% ipython --no-banner

In [1]: import numpy as np

In [2]: np.set_printoptions(suppress=True, linewidth=160)

In [3]: data = np.loadtxt("mat.csv", delimiter=",")

In [4]: data
Out[4]: 
array([[-3., -2., -1.,  0.],
       [ 1.,  2.,  3.,  4.],
       [ 5.,  6.,  7.,  8.]])

In [5]: # rank 2

In [6]: np.linalg.cond(data) > 100
Out[6]: np.True_

In [7]: [round(float(x), 3) for x in np.linalg.svd(data, compute_uv=False)[:3]]
Out[7]: [14.45, 3.032, 0.0]

In [8]: round(float(np.linalg.norm(data, 2) / np.linalg.norm(data)), 3)
Out[8]: 0.979

In [9]: E = -3 * np.eye(4) + np.ones((4, 4))

In [10]: E
Out[10]: 
array([[-2.,  1.,  1.,  1.],
       [ 1., -2.,  1.,  1.],
       [ 1.,  1., -2.,  1.],
       [ 1.,  1.,  1., -2.]])

In [11]: vals, evecs = np.linalg.eigh(E)

In [12]: x0 = np.array([1, 2, 2, 3])

In [13]: np.round(evecs * np.abs(vals) @ evecs.T, 3)
Out[13]: 
array([[ 2.5, -0.5, -0.5, -0.5],
       [-0.5,  2.5, -0.5, -0.5],
       [-0.5, -0.5,  2.5, -0.5],
       [-0.5, -0.5, -0.5,  2.5]])

In [14]: np.abs(E).sum(axis=1).max(), round(float(np.abs(vals).max()), 3)
Out[14]: (np.float64(5.0), 3.0)

In [15]: np.round(evecs * np.maximum(vals, 0) @ evecs.T, 3)
Out[15]: 
array([[0.25, 0.25, 0.25, 0.25],
       [0.25, 0.25, 0.25, 0.25],
       [0.25, 0.25, 0.25, 0.25],
       [0.25, 0.25, 0.25, 0.25]])

In [16]: X = np.loadtxt("out11.csv", delimiter=",")

In [17]: X
Out[17]: 
array([[  0.,   0.,   0.],
       [  8.,   2.,  -9.],
       [  0.,   0.,   0.],
       [  0.,   0.,   0.],
       [  8.,   2.,  -9.],
       [  0.,   0.,   0.],
       [ 13., -14.,  -7.],
       [ 13., -14.,  -7.],
       [  5.,  -5.,   2.],
       [  0.,   0.,   0.],
       [  5.,  -5.,   2.],
       [  8.,  -9.,  -9.],
       [  0.,   0.,   0.],
       [  8.,   2.,  -9.],
       [  8.,   2.,  -9.],
       [  0.,   0.,   0.],
       [  0.,   0.,   0.],
       [  0.,   0.,   0.],
       [  5.,  -5.,   2.],
       [  0.,   0.,   0.],
       [  0.,   0.,   0.]])

In [18]: f, r1 = data[2], data[1]

In [19]: f @ r1
Out[19]: np.float64(70.0)

In [20]: p = (f @ r1) / (f @ f) * f

In [21]: np.linalg.matrix_rank(np.outer(f, r1))
Out[21]: np.int64(1)

In [22]: round(float((r1 - p) @ f), 3)
Out[22]: -0.0

In [23]: np.round(r1 - p, 3)
Out[23]: array([-1.011, -0.414,  0.184,  0.782])

In [24]: Y = np.c_[X[:, :2] @ np.array([[-2, 0], [2, -1]]), np.array([0, -3, -3, 0, -3, -1, 0, 2, 1, 2, 1, -3, -3, 2, -3, -3, -1, -3, -1, -2, 0])]

In [25]: Y
Out[25]: 
array([[  0.,   0.,   0.],
       [-12.,  -2.,  -3.],
       [  0.,   0.,  -3.],
       [  0.,   0.,   0.],
       [-12.,  -2.,  -3.],
       [  0.,   0.,  -1.],
       [-54.,  14.,   0.],
       [-54.,  14.,   2.],
       [-20.,   5.,   1.],
       [  0.,   0.,   2.],
       [-20.,   5.,   1.],
       [-34.,   9.,  -3.],
       [  0.,   0.,  -3.],
       [-12.,  -2.,   2.],
       [-12.,  -2.,  -3.],
       [  0.,   0.,  -3.],
       [  0.,   0.,  -1.],
       [  0.,   0.,  -3.],
       [-20.,   5.,  -1.],
       [  0.,   0.,  -2.],
       [  0.,   0.,   0.]])

In [26]: np.round(np.linalg.lstsq(X, Y[:, 0])[0], 3) + 0
Out[26]: array([-2.,  2.,  0.])

In [27]: np.round(np.linalg.norm(np.linalg.qr(X)[0].T @ Y, axis=0) ** 2 / ((Y ** 2).sum(axis=0) + 1e-12), 3)
Out[27]: array([1.   , 1.   , 0.175])

In [28]: W0 = np.load("w.npy")

In [29]: W0
Out[29]: 
array([[-2.98,  3.  ],
       [-3.  ,  3.02]])

In [30]: np.allclose(W0 @ W0.T, W0.T @ W0)
Out[30]: False

In [31]: round(float(np.linalg.det(W0)), 3)
Out[31]: 0.0

In [32]: np.round(np.linalg.matrix_power(W0, 3), 3)
Out[32]: 
array([[-0.004,  0.004],
       [-0.004,  0.004]])

In [33]: np.allclose(W0, W0.T)
Out[33]: False

In [34]: f, r1 = W0[0], W0[1]

In [35]: f @ r1
Out[35]: np.float64(18.0)

In [36]: p = (f @ r1) / (f @ f) * f

In [37]: round((r1 - p) @ f, 3)
Out[37]: np.float64(0.0)

In [38]: np.round(r1 - p, 3) + 0
Out[38]: array([0., 0.])

In [39]: np.round(np.outer(f, r1), 3)
Out[39]: 
array([[ 8.94, -9.  ],
       [-9.  ,  9.06]])

In [40]: U, s, Vt = np.linalg.svd(W0)

In [41]: np.argmax(s[:-1] / (s[1:] + 1e-6)) + 1
Out[41]: np.int64(1)

In [42]: Y = U[:, :1] @ np.diag(s[:1]) @ Vt[:1]

In [43]: round(float(np.linalg.norm(W0 - Y) / np.linalg.norm(W0)), 3)
Out[43]: 0.0

In [44]: np.linalg.matrix_rank(Y)
Out[44]: np.int64(1)

In [45]: rng = np.random.default_rng(256564)

In [46]: lab = rng.permutation(2)

In [47]: lab
Out[47]: array([0, 1])

In [48]: Y = W0[lab][:, lab]

In [49]: np.diag(Y)
Out[49]: array([-2.98,  3.02])

In [50]: np.allclose(Y, W0)
Out[50]: True

In [51]: round(float(np.linalg.det(Y)), 3), np.round(np.linalg.det(W0[lab]), 3)
Out[51]: (0.0, np.float64(0.0))

In [52]: Y
Out[52]: 
array([[-2.98,  3.  ],
       [-3.  ,  3.02]])

In [53]: round(np.trace(Y), 3)
Out[53]: np.float64(0.04)

In [54]: m1 = np.array([[-6, -4, -1], [-1, 4, -8], [-5, 0, -7], [-8, 5, -7]])

In [55]: m1[:, 1] = 2 * m1[:, 2]

In [56]: m1
Out[56]: 
array([[ -6,  -2,  -1],
       [ -1, -16,  -8],
       [ -5, -14,  -7],
       [ -8, -14,  -7]])

In [57]: Y = m1 + rng.integers(-2, 3, (4, 2)) @ rng.integers(-2, 3, (2, 3))

In [58]: Y
Out[58]: 
array([[ -5,  -3,  -5],
       [ -2, -15,  -6],
       [ -5, -14,  -7],
       [ -7, -15,  -5]])

In [59]: Y - m1
Out[59]: 
array([[ 1, -1, -4],
       [-1,  1,  2],
       [ 0,  0,  0],
       [ 1, -1,  2]])

In [60]: J = np.load("block17.npy")

In [61]: J
Out[61]: 
array([[ 0., -1.,  2., -2.],
       [-1.,  0.,  0.,  0.],
       [ 2.,  0.,  0.,  0.],
       [-2.,  0.,  0.,  0.]])

In [62]: vals, evecs = np.linalg.eigh(J)

In [63]: np.unique(vals.round(6) + 0, return_counts=True)[1]
Out[63]: array([1, 2, 1])

In [64]: np.round(np.abs(evecs[:, -1]), 3)
Out[64]: array([0.707, 0.236, 0.471, 0.471])

In [65]: np.round(np.linalg.svd(J, compute_uv=False), 3) + 0
Out[65]: array([3., 3., 0., 0.])

In [66]: vals
Out[66]: array([-3.,  0.,  0.,  3.])

In [67]: np.round(evecs @ np.diag(vals) @ evecs.T, 3) + 0
Out[67]: 
array([[ 0., -1.,  2., -2.],
       [-1.,  0.,  0.,  0.],
       [ 2.,  0.,  0.,  0.],
       [-2.,  0.,  0.,  0.]])

In [68]: vals.sum(), np.trace(J)
Out[68]: (np.float64(0.0), np.float64(0.0))

In [69]: np.round(np.linalg.eigvalsh(J + -2 * np.eye(4)), 3)
Out[69]: array([-5., -2., -2.,  1.])

In [70]: (vals > 1e-8).sum(), (vals < -1e-8).sum()
Out[70]: (np.int64(1), np.int64(1))

In [71]: np.round(evecs.T @ J @ evecs, 3) + 0
Out[71]: 
array([[-3.,  0.,  0.,  0.],
       [ 0.,  0.,  0.,  0.],
       [ 0.,  0.,  0.,  0.],
       [ 0.,  0.,  0.,  3.]])

In [72]: np.abs(evecs[:, -1]).round(6).argmax()
Out[72]: np.int64(0)

In [73]: t3 = np.stack([J, -2 * J, J[::-1]])

In [74]: np.einsum("bij,cij->bc", t3, t3)
Out[74]: 
array([[ 18., -36.,  -4.],
       [-36.,  72.,   8.],
       [ -4.,   8.,  18.]])

In [75]: t3.shape
Out[75]: (3, 4, 4)

In [76]: t3.sum(axis=0)
Out[76]: 
array([[-2.,  1., -2.,  2.],
       [ 3.,  0.,  0.,  0.],
       [-3.,  0.,  0.,  0.],
       [ 2., -1.,  2., -2.]])

In [77]: np.linalg.matrix_rank(t3.reshape(3, -1))
Out[77]: np.int64(2)

In [78]: U, s, Vt = np.linalg.svd(data)

In [79]: evecs = Vt[:(s > 1e-8).sum()]

In [80]: x0 = data[1] + 5 * data[0] + rng.integers(2) * np.eye(4)[1]

In [81]: x0
Out[81]: array([-14.,  -8.,  -2.,   4.])

In [82]: np.round(np.linalg.norm(x0 - evecs.T @ evecs @ x0), 3)
Out[82]: np.float64(0.0)
